In [1]: import numpy as np

In [2]: np.set_printoptions(precision=2, suppress=True, linewidth=100, sign=" ")

In [3]: J = np.load("out17.npy")

In [4]: J
Out[4]: 
array([[  3.,   0.,   0.],
       [-12.,  -5.,  -4.],
       [ 12.,   8.,   7.]])

In [5]: vals, vecs = np.linalg.eig(J)

In [6]: np.sort(np.linalg.eigvals(np.linalg.inv(J)))
Out[6]: array([-1.  +0.j,  0.33-0.j,  0.33+0.j])

In [7]: vals
Out[7]: array([ 3., -1.,  3.])

In [8]: np.sort(np.linalg.eigvals(J @ J))
Out[8]: array([ 1.,  9.,  9.])

In [9]: np.sort(np.linalg.eigvals(J.T))
Out[9]: array([-1.,  3.,  3.])

In [10]: X = np.load("layer5.npy")

In [11]: X
Out[11]: 
array([[-1.1 , -0.2 ,  0.75],
       [ 0.5 ,  0.  , -0.34],
       [-0.5 , -0.4 ,  0.53],
       [-0.4 , -0.3 ,  0.23],
       [ 2.  ,  0.6 , -1.77],
       [-0.7 ,  1.4 ,  0.56],
       [ 0.8 , -2.1 , -0.74],
       [-0.1 , -1.1 ,  0.06],
       [-0.8 ,  0.  ,  0.56],
       [ 0.4 ,  1.1 , -0.07],
       [ 0.8 ,  0.6 , -0.73],
       [ 0.6 ,  1.1 , -0.56],
       [-0.2 ,  1.  ,  0.19],
       [-0.1 ,  0.  ,  0.21],
       [-0.2 ,  0.9 ,  0.38]])

In [12]: Uu, sigma, Vt = np.linalg.svd(X, full_matrices=False)

In [13]: sigma / sigma[0]
Out[13]: array([ 1.  ,  0.92,  0.09])

In [14]: Uu.shape, sigma.shape, Vt.shape
Out[14]: ((15, 3), (3,), (3, 3))

In [15]: (sigma > 1e-8).sum()
Out[15]: np.int64(3)

In [16]: Z = X[[5, 12]].astype(float)

In [17]: for _ in range(3):
    ...:     lab = np.linalg.norm(X[:, None] - Z, axis=-1).argmin(axis=1)
    ...:     Z = np.array([X[lab == j].mean(axis=0) for j in range(2)])
    ...: 

In [18]: lab
Out[18]: array([ 0,  1,  1,  1,  1,  0,  1,  1,  0,  0,  1,  1,  0,  1,  0])

In [19]: Z[1] - Z[0]
Out[19]: array([ 0.83, -0.88, -0.74])

In [20]: Z
Out[20]: 
array([[-0.43,  0.7 ,  0.4 ],
       [ 0.4 , -0.18, -0.35]])

In [21]: np.bincount(lab)
Out[21]: array([ 6,  9])

In [22]: gram = Z.T @ Z

In [23]: np.diag(gram)
Out[23]: array([ 0.35,  0.52,  0.28])

In [24]: np.linalg.svd(Z, compute_uv=False) ** 2
Out[24]: array([ 1.08,  0.07])

In [25]: np.allclose(gram, gram.T)
Out[25]: True

In [26]: E = np.load("mat.npy")

In [27]: E
Out[27]: 
array([[ 1,  3,  3],
       [ 0,  0,  0],
       [ 3,  1,  2],
       [ 3,  1,  2],
       [ 3,  3,  2],
       [ 0,  0,  0],
       [ 0,  0,  0],
       [ 0,  0,  0],
       [ 0,  0,  0],
       [ 1,  3,  3],
       [ 3,  3,  2],
       [ 0,  0,  0],
       [ 1,  3,  3],
       [ 0,  0,  0],
       [ 3,  3,  2],
       [ 6,  4,  4],
       [ 1,  3,  3],
       [ 7,  7,  7],
       [ 4,  4,  5],
       [ 3,  3,  2],
       [ 1,  3,  3],
       [ 0,  0,  0]])

In [28]: gram = np.cov(E, rowvar=False)

In [29]: np.polyfit(E[:, 1], E[:, 2], 1)
Out[29]: array([ 0.95,  0.06])

In [30]: np.argsort(-E.std(axis=0).round(6), kind="stable")
Out[30]: array([ 0,  1,  2])

In [31]: gram.shape
Out[31]: (3, 3)

In [32]: m1 = np.load("test6.npy")

In [33]: m1
Out[33]: 
array([[ 4.,  1.,  0.,  0.],
       [ 0.,  4.,  1.,  0.],
       [ 0.,  0.,  4.,  1.],
       [ 0.,  0.,  0.,  4.]])

In [34]: w1 = np.array([[2, 0, -1, 4, -4, 3],
    ...:     [2, -5, 4, -5, -5, -4],
    ...:     [-4, 4, -2, 4, -1, 5],
    ...:     [-2, -2, 5, 5, -1, 4]])

In [35]: b = np.array([-3, 3, 0, 0, 3, 2])

In [36]: hid = np.maximum(m1 @ w1 + b, 0)

In [37]: hid
Out[37]: 
array([[  7.,   0.,   0.,  11.,   0.,  10.],
       [  1.,   0.,  14.,   0.,   0.,   0.],
       [  0.,  17.,   0.,  21.,   0.,  26.],
       [  0.,   0.,  20.,  20.,   0.,  18.]])

In [38]: Z = np.array([[3, -2, 3],
    ...:     [-3, -1, -1],
    ...:     [-1, -2, -1],
    ...:     [0, -1, 3],
    ...:     [2, 3, 0],
    ...:     [-1, 0, 2]])

In [39]: (hid @ Z).round(6).argmax(axis=1)
Out[39]: array([ 2,  0,  2,  2])

In [40]: hid @ Z
Out[40]: 
array([[ 11., -25.,  74.],
       [-11., -30., -11.],
       [-77., -38.,  98.],
       [-38., -60.,  76.]])

In [41]: proj = np.triu(np.array([[3, -2, -2, 1], [1, -3, 3, 1], [0, -3, 3, -1], [-2, 3, -1, -2]]), 1) + np.eye(4)

In [42]: A2 = proj @ m1 @ np.linalg.inv(proj)

In [43]: np.poly(A2)
Out[43]: array([   1.,  -16.,   96., -256.,  256.])

In [44]: np.trace(A2), np.trace(m1)
Out[44]: (np.float64(16.0), np.float64(16.0))

In [45]: np.linalg.matrix_rank(A2)
Out[45]: np.int64(4)

In [46]: proj @ m1 - m1 @ proj
Out[46]: 
array([[ 0.,  0., -5., -3.],
       [ 0.,  0.,  0.,  4.],
       [ 0.,  0.,  0.,  0.],
       [ 0.,  0.,  0.,  0.]])

In [47]: A2 = np.array([[5, 9], [9, 4], [8, 1]])

In [48]: Z = np.array([[-1, -4, -6], [-3, -3, -3]])

In [49]: rng = np.random.default_rng(586)

In [50]: A = A2 @ Z + 0.02 * rng.normal(size=(3, 3))

In [51]: A
Out[51]: 
array([[-31.97, -47.01, -57.  ],
       [-20.99, -48.  , -66.  ],
       [-11.03, -35.  , -50.99]])

In [52]: round(float(np.linalg.det(2 * m1)), 2), np.round(np.linalg.det(m1), 2)
Out[52]: (4096.0, np.float64(256.0))

In [53]: round(np.linalg.eigvals(m1).sum().real, 2)
Out[53]: np.float64(16.0)

In [54]: round(float(np.linalg.det(m1.T)), 2)
Out[54]: 256.0

In [55]: round(float(np.linalg.det(m1[::-1])), 2)
Out[55]: 256.0

In [56]: A2 = np.c_[E[:, :1] @ np.array([[-3]]), np.array([1, 1, 1, 1, 0, 1, 1, 2, 1, 1, 2, 2, 2, 0, 1, 1, 0, 2, 2, 2, 1, 1])]

In [57]: A2
Out[57]: 
array([[ -3,   1],
       [  0,   1],
       [ -9,   1],
       [ -9,   1],
       [ -9,   0],
       [  0,   1],
       [  0,   1],
       [  0,   2],
       [  0,   1],
       [ -3,   1],
       [ -9,   2],
       [  0,   2],
       [ -3,   2],
       [  0,   0],
       [ -9,   1],
       [-18,   1],
       [ -3,   0],
       [-21,   2],
       [-12,   2],
       [ -9,   2],
       [ -3,   1],
       [  0,   1]])

In [58]: np.linalg.matrix_rank(np.c_[E, A2])
Out[58]: np.int64(4)

In [59]: vals, vecs = np.linalg.eig(m1)

In [60]: vals
Out[60]: array([ 4.,  4.,  4.,  4.])

In [61]: m1 @ vecs[:, 0] - vals[0] * vecs[:, 0]
Out[61]: array([ 0.,  0.,  0.,  0.])

In [62]: np.sort(np.linalg.eigvals(np.linalg.inv(m1)))
Out[62]: array([ 0.25,  0.25,  0.25,  0.25])

In [63]: A2 = m1 / np.linalg.norm(m1, axis=1, keepdims=True)

In [64]: gram = A2 @ A2.T

In [65]: gram[0]
Out[65]: array([ 1.  ,  0.24,  0.  ,  0.  ])

In [66]: (gram - 2 * np.eye(4)).round(6).argmax(axis=1)
Out[66]: array([ 1,  0,  3,  2])

In [67]: round(np.degrees(np.arccos(np.clip(gram[0, 1], -1, 1))), 2)
Out[67]: np.float64(76.39)

In [68]: (np.abs(gram) > 0.9).astype(int)
Out[68]: 
array([[ 1,  0,  0,  0],
       [ 0,  1,  0,  0],
       [ 0,  0,  1,  0],
       [ 0,  0,  0,  1]])
